$ python -q
>>> import numpy as np
>>> import numpy.linalg as la
>>> np.set_printoptions(precision=3, suppress=True, linewidth=200, floatmode="fixed")
>>> mat = np.load("w.npy")
>>> print(mat)
[[2.000 1.000 0.000 0.000 0.000 0.000 0.000 0.000 0.000]
 [0.000 2.000 1.000 0.000 0.000 0.000 0.000 0.000 0.000]
 [0.000 0.000 2.000 1.000 0.000 0.000 0.000 0.000 0.000]
 [0.000 0.000 0.000 2.000 1.000 0.000 0.000 0.000 0.000]
 [0.000 0.000 0.000 0.000 2.000 1.000 0.000 0.000 0.000]
 [0.000 0.000 0.000 0.000 0.000 2.000 1.000 0.000 0.000]
 [0.000 0.000 0.000 0.000 0.000 0.000 2.000 1.000 0.000]
 [0.000 0.000 0.000 0.000 0.000 0.000 0.000 2.000 1.000]
 [0.000 0.000 0.000 0.000 0.000 0.000 0.000 0.000 2.000]]
>>> # triangular
>>> rng = np.random.default_rng(681)
>>> labels = rng.permutation(9)
>>> labels
array([7, 6, 1, 3, 8, 0, 4, 2, 5])
>>> A2 = mat[labels][:, labels]
>>> A2
array([[2.000, 0.000, 0.000, 0.000, 1.000, 0.000, 0.000, 0.000, 0.000],
       [1.000, 2.000, 0.000, 0.000, 0.000, 0.000, 0.000, 0.000, 0.000],
       [0.000, 0.000, 2.000, 0.000, 0.000, 0.000, 0.000, 1.000, 0.000],
       [0.000, 0.000, 0.000, 2.000, 0.000, 0.000, 1.000, 0.000, 0.000],
       [0.000, 0.000, 0.000, 0.000, 2.000, 0.000, 0.000, 0.000, 0.000],
       [0.000, 0.000, 1.000, 0.000, 0.000, 2.000, 0.000, 0.000, 0.000],
       [0.000, 0.000, 0.000, 0.000, 0.000, 0.000, 2.000, 0.000, 1.000],
       [0.000, 0.000, 0.000, 1.000, 0.000, 0.000, 0.000, 2.000, 0.000],
       [0.000, 1.000, 0.000, 0.000, 0.000, 0.000, 0.000, 0.000, 2.000]])
>>> np.sort(np.abs(la.eigvals(A2)))
array([2.000, 2.000, 2.000, 2.000, 2.000, 2.000, 2.000, 2.000, 2.000])
>>> print(np.trace(A2))
18.0
>>> arr = np.array([[0.2, 0.7, 0.0, 0.4, 1.5, 1.2, 0.5],
...     [-0.2, 0.4, 1.7, 0.0, -0.2, 0.2, 1.3],
...     [-1.2, 0.0, -1.4, 1.8, 0.9, 1.2, 1.1],
...     [-0.6, -0.9, -1.8, -0.1, 2.6, -0.7, 2.3],
...     [-0.2, -1.0, -0.8, 1.4, -1.4, -0.4, 0.2],
...     [0.1, 0.4, -0.1, -0.4, 1.2, 0.3, 0.8],
...     [-0.3, 0.5, -0.4, 0.7, 0.8, -1.1, 0.3],
...     [2.0, 0.2, 0.9, -1.1, 0.7, 1.9, -0.7],
...     [1.1, -1.6, -1.0, -3.3, 0.5, -0.2, -1.2],
...     [1.0, 0.2, 0.5, -1.7, 0.8, -0.2, 1.4]])
>>> arr[:, 6] *= 10
>>> arr
array([[  0.200,   0.700,   0.000,   0.400,   1.500,   1.200,   5.000],
       [ -0.200,   0.400,   1.700,   0.000,  -0.200,   0.200,  13.000],
       [ -1.200,   0.000,  -1.400,   1.800,   0.900,   1.200,  11.000],
       [ -0.600,  -0.900,  -1.800,  -0.100,   2.600,  -0.700,  23.000],
       [ -0.200,  -1.000,  -0.800,   1.400,  -1.400,  -0.400,   2.000],
       [  0.100,   0.400,  -0.100,  -0.400,   1.200,   0.300,   8.000],
       [ -0.300,   0.500,  -0.400,   0.700,   0.800,  -1.100,   3.000],
       [  2.000,   0.200,   0.900,  -1.100,   0.700,   1.900,  -7.000],
       [  1.100,  -1.600,  -1.000,  -3.300,   0.500,  -0.200, -12.000],
       [  1.000,   0.200,   0.500,  -1.700,   0.800,  -0.200,  14.000]])
>>> P = arr @ la.solve(arr.T @ arr, arr.T)
>>> print(np.allclose(P @ P, P))
True
>>> m1 = np.load("m.npy")
>>> m1
array([[ 1.701,  8.262, -2.118,  1.156,  4.798],
       [ 1.615,  9.584, -1.456,  0.125,  1.847],
       [-1.661, -7.100,  2.378, -1.671, -6.196],
       [ 1.354,  3.607, -2.638,  2.584,  8.457],
       [-1.188, -2.224,  2.615, -2.794, -8.888],
       [-1.185, -9.513,  0.274,  1.298,  2.516],
       [ 1.661,  9.314, -1.670,  0.431,  2.743],
       [-0.424, -7.033, -1.062,  2.495,  6.558],
       [-1.663, -7.151,  2.369, -1.651, -6.145],
       [-0.586,  1.890,  2.245, -3.050, -9.041],
       [ 1.089,  1.469, -2.580,  2.881,  9.038],
       [ 1.701,  8.538, -2.030,  1.001,  4.369],
       [-1.459, -4.591,  2.617, -2.391, -8.015],
       [-0.270,  3.697,  1.939, -2.989, -8.577],
       [-1.577, -5.877,  2.534, -2.070, -7.230],
       [ 1.183,  9.510, -0.270, -1.302, -2.528],
       [-1.577, -5.886,  2.533, -2.067, -7.223],
       [-1.388, -9.807,  0.749,  0.772,  0.861],
       [-0.099, -5.577, -1.508,  2.787,  7.671],
       [-1.028, -9.140, -0.048,  1.625,  3.572],
       [ 1.584,  5.968, -2.525,  2.043,  7.163],
       [ 1.391,  9.808, -0.755, -0.765, -0.840],
       [ 0.961,  0.541, -2.517,  2.963,  9.147],
       [ 0.655,  7.940,  0.707, -2.220, -5.576],
       [ 0.184,  5.975,  1.397, -2.721, -7.410],
       [-0.594,  1.842,  2.252, -3.050, -9.049],
       [-1.493, -4.935,  2.601, -2.313, -7.830],
       [ 1.404,  9.817, -0.790, -0.724, -0.713],
       [ 1.680,  7.497, -2.305,  1.514,  5.777],
       [ 1.700,  8.211, -2.133,  1.183,  4.873],
       [-0.019, -5.188, -1.608,  2.842,  7.901]])
>>> Xs = m1 - m1.mean(axis=0)
>>> Uu, sv, vt = la.svd(Xs, full_matrices=False)
>>> vt[0] * np.sign(vt[0, np.abs(vt[0]).argmax()])
array([ 0.164,  0.671, -0.244,  0.181,  0.656])
>>> np.round(sv ** 2 / (sv ** 2).sum(), 3) + 0
array([0.577, 0.423, 0.000, 0.000, 0.000])
>>> np.abs(Uu[:, 0]).argmax()
np.int64(2)
>>> labels = m1[:, 2] > np.median(m1[:, 2])
>>> f = m1[labels].mean(axis=0) - m1[~labels].mean(axis=0)
>>> labels.astype(int)
array([0, 0, 1, 0, 1, 1, 0, 0, 1, 1, 0, 0, 1, 1, 1, 0, 1, 1, 0, 1, 0, 0, 0, 1, 1, 1, 1, 0, 0, 0, 0])
>>> Uu, sv, vt = la.svd(arr, full_matrices=False)
>>> sv
array([36.318,  5.251,  4.026,  3.304,  2.039,  1.141,  0.603])
>>> Uu.shape, sv.shape, vt.shape
((10, 7), (7,), (7, 7))
>>> np.cumsum(sv ** 2) / np.sum(sv ** 2)
array([0.956, 0.976, 0.988, 0.996, 0.999, 1.000, 1.000])
>>> np.abs(Uu[:, 0]).round(6).argmax()
np.int64(3)
>>> print(np.round(Uu.T @ Uu, 3) + 0)
[[1.000 0.000 0.000 0.000 0.000 0.000 0.000]
 [0.000 1.000 0.000 0.000 0.000 0.000 0.000]
 [0.000 0.000 1.000 0.000 0.000 0.000 0.000]
 [0.000 0.000 0.000 1.000 0.000 0.000 0.000]
 [0.000 0.000 0.000 0.000 1.000 0.000 0.000]
 [0.000 0.000 0.000 0.000 0.000 1.000 0.000]
 [0.000 0.000 0.000 0.000 0.000 0.000 1.000]]
>>> np.abs(vt[0])
array([0.032, 0.009, 0.020, 0.034, 0.064, 0.007, 0.997])
>>> round(np.sqrt((sv ** 2).sum()), 3), round(la.norm(arr), 3)
(np.float64(37.142), np.float64(37.142))
>>> A2 = m1 + rng.integers(-2, 3, (31, 2)) @ rng.integers(-2, 3, (2, 5))
>>> A2
array([[ -3.299,   6.262,   0.882,   7.156,   4.798],
       [  2.615,   7.584,  -0.456,  -1.875,   1.847],
       [ -1.661, -13.100,   6.378,  -3.671,  -6.196],
       [  4.354,   9.607,  -7.638,   0.584,   8.457],
       [  0.812,  -6.224,   4.615,  -6.794,  -8.888],
       [  0.815,  -1.513,  -5.726,   1.298,   2.516],
       [  3.661,   5.314,   0.330,  -3.569,   2.743],
       [ -6.424,  -7.033,   0.938,  10.495,   6.558],
       [ -1.663, -13.151,   6.369,  -3.651,  -6.145],
       [ -2.586,  -0.110,   4.245,  -1.050,  -9.041],
       [  7.089,   1.469,  -4.580,  -5.119,   9.038],
       [  3.701,  16.538,  -8.030,   1.001,   4.369],
       [ -5.459,  -2.591,   2.617,   3.609,  -8.015],
       [  3.730,   1.697,   1.939,  -8.989,  -8.577],
       [  1.423,  -5.877,   1.534,  -6.070,  -7.230],
       [  2.183,   7.510,   0.730,  -3.302,  -2.528],
       [  4.423,  -5.886,   0.533, -10.067,  -7.223],
       [  1.612,  -9.807,  -0.251,  -3.228,   0.861],
       [  3.901,  -7.577,  -1.508,  -3.213,   7.671],
       [ -0.028, -11.140,   0.952,  -0.375,   3.572],
       [  6.584,   7.968,  -5.525,  -3.957,   7.163],
       [ -0.609,   7.808,   1.245,   1.235,  -0.840],
       [  0.961,   6.541,  -6.517,   4.963,   9.147],
       [ -3.345,   3.940,   4.707,   1.780,  -5.576],
       [  0.184,  11.975,  -2.603,  -0.721,  -7.410],
       [ -2.594,   5.842,   0.252,   0.950,  -9.049],
       [ -2.493,  -2.935,   1.601,  -0.313,  -7.830],
       [  5.404,  13.817,  -4.790,  -4.724,  -0.713],
       [  6.680,   9.497,  -5.305,  -4.486,   5.777],
       [  1.700,  14.211,  -6.133,   3.183,   4.873],
       [ -1.019,  -3.188,  -2.608,   4.842,   7.901]])
>>> np.round(la.svd(A2 - m1, compute_uv=False), 3) + 0
array([30.468, 26.790,  0.000,  0.000,  0.000])
>>> dist = la.norm(A2[:, None] - A2[None], axis=-1)
>>> dist[15].round(6).argsort(kind="stable")[:4]
array([15,  1, 21,  6])
>>> dist[:5, :5]
array([[ 0.000, 11.348, 25.414, 14.104, 23.847],
       [11.348,  0.000, 23.679, 10.414, 18.949],
       [25.414, 23.679,  0.000, 31.321,  8.573],
       [14.104, 10.414, 31.321,  0.000, 27.724],
       [23.847, 18.949,  8.573, 27.724,  0.000]])
